$ python3 -q
>>> import numpy as np
>>> np.set_printoptions(suppress=True, linewidth=140)
>>> arr = np.load("data.npy")
>>> arr
array([[ 0.,  0., -1., -1.,  0.,  0.],
       [ 0.,  0.,  0.,  0., -1., -1.],
       [-1.,  0.,  0., -1.,  0.,  0.],
       [-1.,  0., -1.,  0.,  0.,  0.],
       [ 0., -1.,  0.,  0.,  0., -1.],
       [ 0., -1.,  0.,  0., -1.,  0.]])
>>> u, r1 = arr[0], arr[2]
>>> u @ u
np.float64(2.0)
>>> p = (u @ r1) / (u @ u) * u
>>> p
array([ 0. ,  0. , -0.5, -0.5,  0. ,  0. ])
>>> def softmax(z):
...     e = np.exp(z - z.max(axis=-1, keepdims=True))
...     return e / e.sum(axis=-1, keepdims=True)
... 
>>> np.round(softmax(arr).sum(axis=1), 3)
array([1., 1., 1., 1., 1., 1.])
>>> np.round(softmax(arr[3] + -2), 3)
array([0.078, 0.211, 0.078, 0.211, 0.211, 0.211])
>>> att = arr @ arr.T / np.sqrt(6)
>>> np.round(softmax(att), 3)
array([[0.274, 0.121, 0.182, 0.182, 0.121, 0.121],
       [0.121, 0.274, 0.121, 0.121, 0.182, 0.182],
       [0.182, 0.121, 0.274, 0.182, 0.121, 0.121],
       [0.182, 0.121, 0.182, 0.274, 0.121, 0.121],
       [0.121, 0.182, 0.121, 0.121, 0.274, 0.182],
       [0.121, 0.182, 0.121, 0.121, 0.182, 0.274]])
>>> np.all(np.linalg.eigvalsh(arr) > 0)
np.False_
>>> other = np.array([[2, 2, 1], [1, 2, 0], [1, 2, 0], [1, 2, 0], [1, 1, 1], [2, 0, 1]])
>>> arr @ other
array([[-2., -4.,  0.],
       [-3., -1., -2.],
       [-3., -4., -1.],
       [-3., -4., -1.],
       [-3., -2., -1.],
       [-2., -3., -1.]])
>>> other @ arr
Traceback (most recent call last):
  File "<python-input-16>", line 1, in <module>
    other @ arr
    ~~~~~~^~~~~
ValueError: matmul: Input operand 1 has a mismatch in its core dimension 0, with gufunc signature (n?,k),(k,m?)->(n?,m?) (size 6 is different from 3)
>>> other = np.array([[-2, -3, -3], [-3, -1, -3], [2, -1, 0], [-2, 1, -2]])
>>> basis = np.array([[2, 5, 4, 4, 0], [3, 1, -1, 4, -3], [-5, 1, -3, -5, 3]])
>>> rng = np.random.default_rng(21)
>>> A = other @ basis + 0.1 * rng.normal(size=(4, 5))
>>> A.round(3)
array([[  2.036, -15.849,   3.821,  -4.831,  -0.005],
       [  5.92 , -19.08 ,  -2.108,  -1.022,  -5.917],
       [  1.058,   9.064,   8.831,   3.843,   3.155],
       [  9.097, -10.782,  -2.879,   5.898,  -8.871]])
>>> x = np.array([2, 1, 0, 1, 0])
>>> np.round(A @ x, 3)
array([-16.609,  -8.263,  15.024,  13.31 ])
>>> np.sign((A @ x).round(6))
array([-1., -1.,  1.,  1.])
>>> np.round((A * x).sum(axis=1), 3)
array([-16.609,  -8.263,  15.024,  13.31 ])
>>> (A @ x).argmax()
np.int64(2)
>>> np.round(A @ (2 * x), 3)
array([-33.217, -16.525,  30.047,  26.619])
>>> np.round(A @ np.ones(5), 3)
array([-14.828, -22.208,  25.951,  -7.538])
>>> np.linalg.norm(A @ x) <= np.linalg.norm(A, 2) * np.linalg.norm(x) + 1e-9
np.True_
>>> left, sv, Vh = np.linalg.svd(A)
>>> sv.round(3)
array([31.316, 12.617,  9.987,  0.073])
>>> other = left[:, :3] @ np.diag(sv[:3]) @ Vh[:3]
>>> round(np.linalg.norm(A - other) / np.linalg.norm(A), 3)
np.float64(0.002)
>>> u, r1 = A[3], A[0]
>>> np.round(u @ u, 3)
np.float64(320.771)
>>> p = (u @ r1) / (u @ u) * u
>>> np.round(r1 - p, 3)
array([ -2.216, -10.809,   5.167,  -7.588,   4.142])
>>> round((r1 - p) @ u, 3)
np.float64(0.0)
>>> np.round(softmax(10 * A[0]), 3) + 0
array([0., 0., 1., 0., 0.])
>>> np.round(softmax(A[0] + 2), 3) + 0
array([0.141, 0.   , 0.841, 0.   , 0.018])
>>> att = A @ A.T / np.sqrt(5)
>>> np.round(softmax(att), 3) + 0
array([[0.  , 1.  , 0.  , 0.  ],
       [0.  , 1.  , 0.  , 0.  ],
       [0.  , 0.  , 1.  , 0.  ],
       [0.  , 0.02, 0.  , 0.98]])
>>> np.round(softmax(att)[0] @ A, 3)
array([  5.919, -19.079,  -2.106,  -1.024,  -5.915])
>>> softmax(att).round(6).argmax(axis=1)
array([1, 1, 2, 3])
>>> left, sv, Vh = np.linalg.svd(A, full_matrices=False)
>>> np.round(left.T @ A @ Vh.T, 3) + 0
array([[31.316,  0.   ,  0.   ,  0.   ],
       [ 0.   , 12.617,  0.   ,  0.   ],
       [ 0.   ,  0.   ,  9.987,  0.   ],
       [ 0.   ,  0.   ,  0.   ,  0.073]])
>>> np.round(np.abs(Vh[0]), 3)
array([0.286, 0.902, 0.123, 0.043, 0.295])
>>> round(float(np.sqrt((sv ** 2).sum())), 3), np.round(np.linalg.norm(A), 3)
(35.208, np.float64(35.208))
>>> np.round(sv / sv[0], 3)
array([1.   , 0.403, 0.319, 0.002])
>>> data = np.loadtxt("mat.csv", delimiter=",")
>>> data
array([[-3.814, -2.666,  1.829],
       [-4.04 ,  1.417,  2.583],
       [ 0.575,  4.692, -1.63 ],
       [-1.161, -2.333,  4.267],
       [-2.461,  3.227,  2.92 ],
       [ 2.142,  1.227,  4.348],
       [ 3.12 , -1.282,  3.691],
       [ 1.251,  4.506,  1.77 ],
       [ 4.361,  2.028, -1.367],
       [ 2.226, -4.472,  0.214],
       [-1.821, -4.653,  0.182],
       [-1.882, -3.891, -2.514],
       [-4.812,  0.22 ,  1.34 ]])
>>> gram = np.cov(data, rowvar=False)
>>> gram.shape
(3, 3)
>>> np.argwhere(np.triu(np.abs(np.corrcoef(data.T)) > 0.8, 1))
array([], shape=(0, 2), dtype=int64)
>>> np.round(np.linalg.eigvalsh(gram)[::-1], 3)
array([11.767,  8.142,  4.9  ])
>>> np.round(data.std(axis=0), 3)
array([2.848, 3.175, 2.17 ])
>>> gram.round(3)
array([[ 8.784,  1.57 , -0.534],
       [ 1.57 , 10.924,  0.614],
       [-0.534,  0.614,  5.101]])
>>> np.argsort(-data.std(axis=0).round(6), kind="stable")
array([1, 0, 2])
>>> x = np.array([1, 3, 1])
>>> rhs = data @ x
>>> np.round(np.linalg.pinv(data) @ data, 3) + 0
array([[1., 0., 0.],
       [0., 1., 0.],
       [0., 0., 1.]])
>>> rhs = rhs + 0.02 * rng.normal(size=13)
>>> rhs.round(3)
array([ -9.97 ,   2.798,  13.005,  -3.893,  10.137,  10.189,   2.967,  16.571,   9.063, -10.967, -15.588, -16.086,  -2.836])
>>> coef, *_ = np.linalg.lstsq(data, rhs)
>>> coef.round()
array([1., 3., 1.])
>>> coef.round(3)
array([1.001, 3.   , 1.003])
>>> [round(float(np.linalg.norm(np.linalg.solve(data.T @ data + lam * np.eye(3), data.T @ rhs))), 2) for lam in (0, 1, 10, 100)]
[3.32, 3.29, 3.09, 1.91]
>>> np.round(data.mean(axis=0), 3)
array([-0.486, -0.152,  1.356])
>>> np.unravel_index(np.abs(data).argmax(), data.shape)
(np.int64(12), np.int64(0))
>>> cen = data - data.mean(axis=0)
>>> left, sv, Vh = np.linalg.svd(cen, full_matrices=False)
>>> np.round(cen.mean(axis=0), 3) + 0
array([0., 0., 0.])
>>> np.round(Vh[0] * np.sign(Vh[0, np.abs(Vh[0]).argmax()]), 3)
array([0.459, 0.887, 0.045])
>>> np.linalg.matrix_rank(cen)
np.int64(3)
>>> sv.round(3)
array([11.883,  9.885,  7.668])
>>> np.round(np.abs(Vh[-1]), 3)
array([0.194, 0.149, 0.97 ])
>>> np.abs(Vh[0]).argmax()
np.int64(1)
>>> np.searchsorted(np.cumsum(sv ** 2) / (sv ** 2).sum(), 0.9) + 1
np.int64(3)
>>> m1 = np.load("run10.npy")
>>> m1
array([[ 0, -1, -2, -1],
       [ 0,  0, -3,  1],
       [ 0,  0,  0,  1],
       [ 0,  0,  0,  0]])
>>> left, sv, Vh = np.linalg.svd(m1)
>>> sv.round(3)
array([3.659, 1.847, 0.444, 0.   ])
>>> other = left[:, :3] @ np.diag(sv[:3]) @ Vh[:3]
>>> other.round(3) + 0
array([[ 0., -1., -2., -1.],
       [ 0.,  0., -3.,  1.],
       [ 0.,  0.,  0.,  1.],
       [ 0.,  0.,  0.,  0.]])
>>> round(float(np.abs(m1 - other).max()), 3)
0.0
>>> K = np.diag(np.array([0, 1, 2, 0]))
>>> K
array([[0, 0, 0, 0],
       [0, 1, 0, 0],
       [0, 0, 2, 0],
       [0, 0, 0, 0]])
>>> labels = rng.permutation(4)
>>> labels
array([2, 3, 1, 0])
>>> other = K[labels][:, labels]
>>> np.trace(other)
np.int64(3)
>>> np.round(np.sort(np.abs(np.linalg.eigvals(other))), 3)
array([0., 0., 1., 2.])
>>> other
array([[2, 0, 0, 0],
       [0, 0, 0, 0],
       [0, 0, 1, 0],
       [0, 0, 0, 0]])
>>> vals, evecs = np.linalg.eigvalsh(arr)
Traceback (most recent call last):
  File "<python-input-94>", line 1, in <module>
    vals, evecs = np.linalg.eigvalsh(arr)
    ^^^^^^^^^^^
ValueError: too many values to unpack (expected 2)
>>> vals, evecs = np.linalg.eigh(arr)
>>> np.round(np.linalg.eigvalsh(arr + 2 * np.eye(6)), 3) + 0
array([0., 0., 3., 3., 3., 3.])
>>> np.round(evecs @ np.diag(vals) @ evecs.T, 3) + 0
array([[ 0.,  0., -1., -1.,  0.,  0.],
       [ 0.,  0.,  0.,  0., -1., -1.],
       [-1.,  0.,  0., -1.,  0.,  0.],
       [-1.,  0., -1.,  0.,  0.,  0.],
       [ 0., -1.,  0.,  0.,  0., -1.],
       [ 0., -1.,  0.,  0., -1.,  0.]])
>>> np.round(np.linalg.eigvalsh(arr @ arr), 3)
array([1., 1., 1., 1., 4., 4.])
>>> np.round(evecs.T @ arr @ evecs, 3) + 0
array([[-2.,  0.,  0.,  0.,  0.,  0.],
       [ 0., -2.,  0.,  0.,  0.,  0.],
       [ 0.,  0.,  1.,  0.,  0.,  0.],
       [ 0.,  0.,  0.,  1.,  0.,  0.],
       [ 0.,  0.,  0.,  0.,  1.,  0.],
       [ 0.,  0.,  0.,  0.,  0.,  1.]])
>>> F = np.load("w.npy")
>>> F
array([[-0.03, -0.15,  0.36,  0.24, -0.39,  0.24,  0.24,  0.12],
       [ 0.06,  0.3 , -0.72, -0.48,  0.78, -0.48, -0.48, -0.24],
       [ 0.18,  0.9 , -2.16, -1.44,  2.34, -1.44, -1.44, -0.72],
       [ 0.07,  0.35, -0.84, -0.56,  0.91, -0.56, -0.56, -0.28]])
>>> rk = np.linalg.matrix_rank(F)
>>> rk
np.int64(1)
>>> ns = np.linalg.svd(F)[2][rk:].T
>>> ns.shape
(8, 7)
>>> np.linalg.matrix_rank(F.T @ F), np.linalg.matrix_rank(F @ F.T)
(np.int64(1), np.int64(1))
>>> left, sv, Vh = np.linalg.svd(F)
>>> sv.round(3) + 0
array([4.782, 0.   , 0.   , 0.   ])
>>> np.argmax(sv[:-1] / (sv[1:] + 1e-6)) + 1
np.int64(1)
>>> other = left[:, :1] @ np.diag(sv[:1]) @ Vh[:1]
>>> np.linalg.matrix_rank(other)
np.int64(1)
>>> np.linalg.matrix_rank(F, rtol=0.05)
np.int64(1)
>>> other.round(3)
array([[-0.03, -0.15,  0.36,  0.24, -0.39,  0.24,  0.24,  0.12],
       [ 0.06,  0.3 , -0.72, -0.48,  0.78, -0.48, -0.48, -0.24],
       [ 0.18,  0.9 , -2.16, -1.44,  2.34, -1.44, -1.44, -0.72],
       [ 0.07,  0.35, -0.84, -0.56,  0.91, -0.56, -0.56, -0.28]])
>>> round(np.abs(F - other).max(), 3)
np.float64(0.0)
